$ ipython --no-banner

In [1]: import numpy as np

In [2]: from numpy import linalg as LA

In [3]: np.set_printoptions(suppress=True, linewidth=100)

In [4]: rnd = lambda a: np.round(a, 2) + 0

In [5]: E = np.loadtxt("layer10.csv", delimiter=",")

In [6]: E
Out[6]: 
array([[-1.,  3., -1., -3.,  1.],
       [ 1.,  3.,  1.,  0.,  1.],
       [ 1.,  0.,  2.,  5.,  2.],
       [ 0.,  4., -3., -5., -1.],
       [ 3., -3.,  0., -2.,  0.],
       [ 3., -1.,  3.,  0.,  3.],
       [ 3.,  1., -3., -7., -1.],
       [ 3., -1.,  3.,  0.,  3.],
       [-1.,  3., -1., -3.,  1.],
       [ 3., -3.,  0., -2.,  0.],
       [ 4., -1., -4., -4., -2.],
       [ 2., -1., -3.,  1., -3.],
       [ 4.,  0.,  1., -2.,  1.],
       [ 0.,  0.,  0.,  0.,  0.],
       [ 1.,  3.,  1.,  0.,  1.],
       [ 0.,  0.,  0.,  0.,  0.],
       [ 3., -3.,  0., -2.,  0.],
       [ 0.,  0.,  0.,  0.,  0.],
       [ 4.,  0.,  1., -2.,  1.],
       [ 0.,  6.,  0., -3.,  2.],
       [ 4., -5., -1.,  1., -1.],
       [ 1.,  3.,  1.,  0.,  1.],
       [ 1.,  2., -4., -2., -2.],
       [ 0.,  0.,  0.,  0.,  0.],
       [ 3., -1.,  3.,  0.,  3.],
       [ 0.,  0.,  0.,  0.,  0.],
       [ 1.,  1., -2., -2., -2.],
       [ 0.,  4., -3., -5., -1.],
       [ 0.,  0.,  0.,  0.,  0.],
       [ 4., -2., -2., -4., -2.],
       [ 1.,  1., -2., -2., -2.]])

In [7]: idx = E[:, 0] > np.median(E[:, 0])

In [8]: f = E[idx].mean(axis=0) - E[~idx].mean(axis=0)

In [9]: (((E - E.mean(axis=0)) @ f > 0) == idx).mean()
Out[9]: np.float64(1.0)

In [10]: idx.astype(int)
Out[10]: array([0, 0, 0, 0, 1, 1, 1, 1, 0, 1, 1, 1, 1, 0, 0, 0, 1, 0, 1, 0, 1, 0, 0, 0, 1, 0, 0, 0, 0, 1, 0])

In [11]: np.argsort(-np.abs(f).round(6), kind="stable")
Out[11]: array([1, 0, 3, 2, 4])

In [12]: J = np.loadtxt("out16.csv", delimiter=",")

In [13]: rnd(J)
Out[13]: 
array([[ -3.63,   5.  ,   0.03],
       [  4.06,   5.  ,   5.8 ],
       [-16.72,   5.  ,  -9.79],
       [  4.39,   5.  ,   6.04],
       [  5.81,   5.  ,   7.11],
       [  4.01,   5.  ,   5.76],
       [ -0.88,   5.  ,   2.09],
       [ 13.01,   5.  ,  12.51],
       [ 12.12,   5.  ,  11.84],
       [  7.19,   5.  ,   8.14],
       [ -3.38,   5.  ,   0.22],
       [ -3.41,   5.  ,   0.19],
       [ -1.13,   5.  ,   1.9 ],
       [  4.2 ,   5.  ,   5.9 ],
       [ 14.07,   5.  ,  13.3 ],
       [  2.8 ,   5.  ,   4.85],
       [  6.54,   5.  ,   7.65],
       [ -9.41,   5.  ,  -4.3 ],
       [  5.52,   5.  ,   6.89]])

In [14]: LA.matrix_rank(J, rtol=0.1)
Out[14]: np.int64(2)

In [15]: [round(float(x), 2) for x in LA.svd(J, compute_uv=False)[:3]]
Out[15]: [46.77, 20.61, 0.0]

In [16]: LA.cond(J) > 100
Out[16]: np.True_

In [17]: np.argsort(-LA.norm(J, axis=0).round(6), kind="stable")[:3]
Out[17]: array([0, 2, 1])

In [18]: rnd(LA.norm(J, 2) / LA.norm(J))
Out[18]: np.float64(0.92)

In [19]: arr = np.load("run17.npy")

In [20]: arr
Out[20]: 
array([[1., 3., 0.],
       [3., 3., 3.],
       [0., 3., 1.]])

In [21]: np.all(LA.eigvalsh(arr) > 0)
Out[21]: np.False_

In [22]: [round(float(LA.det(arr[:i, :i])), 2) + 0 for i in range(1, 4)]
Out[22]: [1.0, -6.0, -15.0]

In [23]: rnd(LA.eigvalsh(arr).min())
Out[23]: np.float64(-2.36)

In [24]: cov = arr.T @ arr

In [25]: np.allclose(cov, cov.T)
Out[25]: True

In [26]: rnd(LA.eigvalsh(cov)[::-1])
Out[26]: array([40.44,  5.56,  1.  ])

In [27]: np.diag(cov)
Out[27]: array([10., 27., 10.])

In [28]: cov
Out[28]: 
array([[10., 12.,  9.],
       [12., 27., 12.],
       [ 9., 12., 10.]])

In [29]: rnd(LA.svd(arr, compute_uv=False) ** 2)
Out[29]: array([40.44,  5.56,  1.  ])

In [30]: rng = np.random.default_rng(438)

In [31]: idx = rng.integers(0, 3, 4)

In [32]: X = (idx[:, None] == idx) * -2 + np.eye(4)

In [33]: X
Out[33]: 
array([[-1., -2.,  0., -2.],
       [-2., -1.,  0., -2.],
       [ 0.,  0., -1.,  0.],
       [-2., -2.,  0., -1.]])

In [34]: ev, evecs = LA.eig(X)

In [35]: rnd(np.sort(LA.eigvals(LA.inv(X))))
Out[35]: array([-1. , -0.2,  1. ,  1. ])

In [36]: rnd(np.sort(LA.eigvals(X @ X)))
Out[36]: array([ 1.,  1.,  1., 25.])

In [37]: f = np.array([-2, -3, -3, 2])

In [38]: M2 = X + np.outer(f, np.eye(4)[3])

In [39]: rnd(LA.det(M2) / LA.det(X)), rnd(1 + LA.solve(X, f)[3])
Out[39]: (np.float64(4.2), np.float64(4.2))

In [40]: M2
Out[40]: 
array([[-1., -2.,  0., -4.],
       [-2., -1.,  0., -5.],
       [ 0.,  0., -1., -3.],
       [-2., -2.,  0.,  1.]])

In [41]: LA.matrix_rank(M2 - X)
Out[41]: np.int64(1)

In [42]: q = M2.astype(float).copy()

In [43]: for j in range(4):
    ...:     q[:, j] -= q[:, :j] @ (q[:, :j].T @ q[:, j])
    ...:     q[:, j] /= LA.norm(q[:, j])
    ...: 

In [44]: rnd(q)
Out[44]: 
array([[-0.33, -0.81,  0.  , -0.49],
       [-0.67,  0.57,  0.  , -0.49],
       [ 0.  ,  0.  , -1.  ,  0.  ],
       [-0.67, -0.16,  0.  ,  0.73]])

In [45]: rnd(q.T @ M2)
Out[45]: 
array([[3.  , 2.67, 0.  , 4.  ],
       [0.  , 1.37, 0.  , 0.24],
       [0.  , 0.  , 1.  , 3.  ],
       [0.  , 0.  , 0.  , 5.09]])

In [46]: rnd(q.T @ q)
Out[46]: 
array([[1., 0., 0., 0.],
       [0., 1., 0., 0.],
       [0., 0., 1., 0.],
       [0., 0., 0., 1.]])

In [47]: M2 = X[0, 0] * X[1:] - np.outer(X[1:, 0], X[0])

In [48]: M2
Out[48]: 
array([[ 0., -3.,  0., -2.],
       [ 0.,  0.,  1.,  0.],
       [ 0., -2.,  0., -3.]])

In [49]: LA.matrix_rank(M2), LA.matrix_rank(X)
Out[49]: (np.int64(3), np.int64(4))

In [50]: np.flatnonzero(~M2.round(6).any(axis=1))
Out[50]: array([], dtype=int64)

In [51]: X[:, 0] / X[0, 0]
Out[51]: array([ 1.,  2., -0.,  2.])

In [52]: W0 = np.load("block18.npy")

In [53]: W0
Out[53]: 
array([[1, 0, 0, 0],
       [0, 0, 1, 0],
       [0, 0, 0, 1],
       [0, 1, 0, 0]])

In [54]: W0 @ np.ones(4)
Out[54]: array([1., 1., 1., 1.])

In [55]: rnd(np.sort(np.abs(LA.eigvals(W0)))[::-1])
Out[55]: array([1., 1., 1., 1.])

In [56]: p = np.eye(4)[1]

In [57]: for _ in range(7):
    ...:     p = p @ W0
    ...:     print(p.round(2))
    ...: 
[0. 0. 1. 0.]
[0. 0. 0. 1.]
[0. 1. 0. 0.]
[0. 0. 1. 0.]
[0. 0. 0. 1.]
[0. 1. 0. 0.]
[0. 0. 1. 0.]

In [58]: rnd(J @ LA.pinv(J) @ J)
Out[58]: 
array([[ -3.63,   5.  ,   0.03],
       [  4.06,   5.  ,   5.8 ],
       [-16.72,   5.  ,  -9.79],
       [  4.39,   5.  ,   6.04],
       [  5.81,   5.  ,   7.11],
       [  4.01,   5.  ,   5.76],
       [ -0.88,   5.  ,   2.09],
       [ 13.01,   5.  ,  12.51],
       [ 12.12,   5.  ,  11.84],
       [  7.19,   5.  ,   8.14],
       [ -3.38,   5.  ,   0.22],
       [ -3.41,   5.  ,   0.19],
       [ -1.13,   5.  ,   1.9 ],
       [  4.2 ,   5.  ,   5.9 ],
       [ 14.07,   5.  ,  13.3 ],
       [  2.8 ,   5.  ,   4.85],
       [  6.54,   5.  ,   7.65],
       [ -9.41,   5.  ,  -4.3 ],
       [  5.52,   5.  ,   6.89]])

In [59]: np.abs(np.diag(LA.qr(J)[1])) > 1e-9
Out[59]: array([ True,  True, False])

In [60]: LA.lstsq(J[:-1].T, J[-1])[2]
Out[60]: np.int32(2)

In [61]: np.allclose(J[:-1].T @ LA.lstsq(J[:-1].T, J[-1])[0], J[-1])
Out[61]: True

In [62]: np.unique(J.round(6), axis=0).shape
Out[62]: (19, 3)

In [63]: K = np.array([[1.0, 0.0, 0.0, 0.0],
    ...:     [0.5, 0.5, 0.0, 0.0],
    ...:     [0.0, 0.0, 0.5, 0.5],
    ...:     [0.0, 0.0, 0.0, 1.0]])

In [64]: ev, evecs = LA.eig(K)

In [65]: rnd(np.sort(LA.eigvals(LA.inv(K))))
Out[65]: array([1., 1., 2., 2.])

In [66]: ev
Out[66]: array([0.5, 1. , 0.5, 1. ])

In [67]: rnd(np.sort(LA.eigvals(K.T)))
Out[67]: array([0.5, 0.5, 1. , 1. ])

In [68]: rnd(np.sort(LA.eigvals(K @ K)))
Out[68]: array([0.25, 0.25, 1.  , 1.  ])

In [69]: A = np.load("sample7.npy")

In [70]: rnd(A)
Out[70]: 
array([[ 0.56, -0.18, -0.46],
       [-0.18,  0.06,  0.15],
       [-0.46,  0.15,  0.38]])

In [71]: ev, evecs = LA.eigh(A)

In [72]: np.abs(evecs[:, -1]).round(6).argmax()
Out[72]: np.int64(0)

In [73]: np.unique(ev.round(6) + 0, return_counts=True)[1]
Out[73]: array([2, 1])

In [74]: ev.sum(), np.trace(A)
Out[74]: (np.float64(1.0), np.float64(1.0))

In [75]: rnd(LA.eigvalsh(A @ A))
Out[75]: array([0., 0., 1.])

In [76]: rnd(np.abs(evecs[:, -1]))
Out[76]: array([0.75, 0.24, 0.61])

In [77]: ev, evecs = LA.eigh(A)

In [78]: vec = np.array([-1, -1, -2])

In [79]: rnd(vec @ A @ vec)
Out[79]: np.float64(0.51)

In [80]: rnd(evecs * np.abs(ev) @ evecs.T)
Out[80]: 
array([[ 0.56, -0.18, -0.46],
       [-0.18,  0.06,  0.15],
       [-0.46,  0.15,  0.38]])

In [81]: (np.sign(evecs[:, -1].round(6)) == np.sign(evecs[0, -1].round(6))).astype(int)
Out[81]: array([1, 0, 0])

In [82]: rnd(LA.eigvalsh(A[1:, 1:]))
Out[82]: array([0.  , 0.44])

In [83]: rnd(np.poly(A))
Out[83]: array([ 1., -1.,  0.,  0.])

In [84]: np.einsum("ii->", A)
Out[84]: np.float64(1.0)

In [85]: rnd(np.einsum("ij,ji->", A, A))
Out[85]: np.float64(1.0)

In [86]: rnd(LA.eigvals(A).sum().real)
Out[86]: np.float64(1.0)

In [87]: vec = np.array([5, -3, 5])

In [88]: rnd(A @ A @ vec)
Out[88]: array([ 1.05, -0.33, -0.86])

In [89]: np.trace(A)
Out[89]: np.float64(1.0)

In [90]: m1 = np.load("x.npy")

In [91]: m1
Out[91]: 
array([[ -2. ,  -0.4,   2. ,   0.2,   0. ],
       [  0.7,   0.8,   0.7,   0.8,  -1. ],
       [ -1. ,  -0.2,   0.3,   1. ,   0. ],
       [  0.3,  -0.5,   0.3,  -0.7,   0.1],
       [ -1.3,   0.2,   0.4,  -1.5,   0.5],
       [ -0.8,  -2. ,  -0.2,   0.1,  -0.9],
       [ -0.3,  -1.6,   0.8,  -2.4,   0.7],
       [ -1.2,   1. ,  -1.3,   0.8,   2. ],
       [ -0.2,  -0.1,   0.5,  -0.5,  -0.5],
       [  8. ,   7. , -11. ,   0. ,   4. ],
       [ -0.4,   0.5,  -1.6,   1.2,  -1.3],
       [  0.4,   0.8,   0. ,  -0.1,   1.5],
       [  0.2,  -1.9,   0.5,  -0.8,   0.6],
       [  0.2,   0.1,   0.1,  -1. ,  -2.3]])

In [92]: M2 = np.array([[-2, -2], [-5, 4], [-3, 1], [-2, 0], [-5, -1]])

In [93]: np.einsum("ij->j", E)
Out[93]: array([ 48.,  13., -13., -43.,   3.])

In [94]: np.einsum("ij,ij->i", E, E)
Out[94]: 
array([21., 12., 34., 51., 22., 28., 69., 28., 21., 22., 53., 24., 22.,  0., 12.,  0., 22.,  0.,
       22., 49., 44., 12., 29.,  0., 28.,  0., 14., 51.,  0., 44., 14.])

In [95]: E @ M2
Out[95]: 
array([[ -9.,  12.],
       [-25.,  10.],
       [-28.,  -2.],
       [  4.,  14.],
       [ 13., -18.],
       [-25., -10.],
       [ 17.,  -4.],
       [-25., -10.],
       [ -9.,  12.],
       [ 13., -18.],
       [ 27., -14.],
       [ 23.,  -8.],
       [-12.,  -8.],
       [  0.,   0.],
       [-25.,  10.],
       [  0.,   0.],
       [ 13., -18.],
       [  0.,   0.],
       [-12.,  -8.],
       [-34.,  22.],
       [ 23., -28.],
       [-25.,  10.],
       [ 14.,   4.],
       [  0.,   0.],
       [-25., -10.],
       [  0.,   0.],
       [ 13.,   2.],
       [  4.,  14.],
       [  0.,   0.],
       [ 26., -16.],
       [ 13.,   2.]])

In [96]: np.einsum("ik,kj->ij", E, M2)
Out[96]: 
array([[ -9.,  12.],
       [-25.,  10.],
       [-28.,  -2.],
       [  4.,  14.],
       [ 13., -18.],
       [-25., -10.],
       [ 17.,  -4.],
       [-25., -10.],
       [ -9.,  12.],
       [ 13., -18.],
       [ 27., -14.],
       [ 23.,  -8.],
       [-12.,  -8.],
       [  0.,   0.],
       [-25.,  10.],
       [  0.,   0.],
       [ 13., -18.],
       [  0.,   0.],
       [-12.,  -8.],
       [-34.,  22.],
       [ 23., -28.],
       [-25.,  10.],
       [ 14.,   4.],
       [  0.,   0.],
       [-25., -10.],
       [  0.,   0.],
       [ 13.,   2.],
       [  4.,  14.],
       [  0.,   0.],
       [ 26., -16.],
       [ 13.,   2.]])

In [97]: LA.matrix_rank(np.vstack([E, M2.T]))
Out[97]: np.int64(5)
